>>> import numpy as np
>>> from numpy import linalg as LA
>>> np.set_printoptions(suppress=True, linewidth=140)
>>> rd = lambda a: np.round(a, 3) + 0
>>> J = np.loadtxt("run0.csv", delimiter=",")
>>> J
array([[ 0.,  0.,  9.,  0., 12.,  1.,  1.,  0.,  0.],
       [ 0.,  0.,  0.,  0.,  0.,  0.,  0.,  0.,  0.],
       [ 0.,  0.,  0.,  0.,  0.,  2.,  0.,  0.,  0.],
       [12., 19., 17., 15., 23., 12., 22., 14., 11.],
       [ 4.,  0.,  7., 21.,  9.,  2.,  8., 10.,  0.],
       [ 0.,  0.,  0.,  0.,  0.,  5.,  0.,  0.,  0.],
       [ 9.,  9.,  7., 20., 13.,  9., 13., 13.,  4.],
       [ 0.,  3.,  0.,  0.,  7.,  3.,  0.,  0.,  0.],
       [11., 29., 18.,  3., 24., 16., 22.,  9., 18.],
       [ 4.,  3., 11.,  9.,  5.,  6., 12., 10.,  3.],
       [ 0.,  0.,  0.,  0.,  0.,  0.,  0.,  0.,  0.],
       [ 0.,  0.,  3.,  5., 10.,  2.,  0.,  0.,  0.],
       [ 0.,  0.,  0.,  0.,  0.,  0.,  0.,  0.,  0.],
       [ 9., 15.,  5., 15., 12., 12., 12., 11.,  8.],
       [ 4.,  3.,  1., 17.,  9.,  6.,  4.,  6.,  0.],
       [ 0.,  0.,  0.,  0.,  0.,  0.,  0.,  0.,  0.],
       [ 1.,  4.,  0., 11.,  8.,  6.,  0.,  0.,  0.],
       [ 6., 18.,  0., 10., 12., 13.,  4.,  3.,  8.],
       [ 0.,  8.,  7.,  0., 12.,  6.,  3.,  0.,  3.],
       [ 0.,  0.,  0.,  0.,  0.,  4.,  0.,  0.,  0.],
       [ 9., 22.,  0., 11.,  0., 18.,  5., 10., 13.],
       [ 8., 15., 11., 10., 14., 11., 15., 10.,  9.]])
>>> Xs = (J - J.mean(axis=0)) / J.std(axis=0)
>>> np.argwhere(np.abs(Xs) > 2)
array([[ 3,  0],
       [ 3,  2],
       [ 3,  4],
       [ 3,  6],
       [ 8,  1],
       [ 8,  2],
       [ 8,  4],
       [ 8,  6],
       [ 8,  8],
       [20,  5]])
>>> rd(Xs.std(axis=0))
array([1., 1., 1., 1., 1., 1., 1., 1., 1.])
>>> coef = LA.lstsq(np.delete(Xs, 6, axis=1), Xs[:, 6])[0]
>>> rd(coef)
array([ 0.703,  0.27 ,  0.493, -0.16 , -0.039, -0.117,  0.204, -0.352])
>>> np.abs(coef).argmax()
np.int64(0)
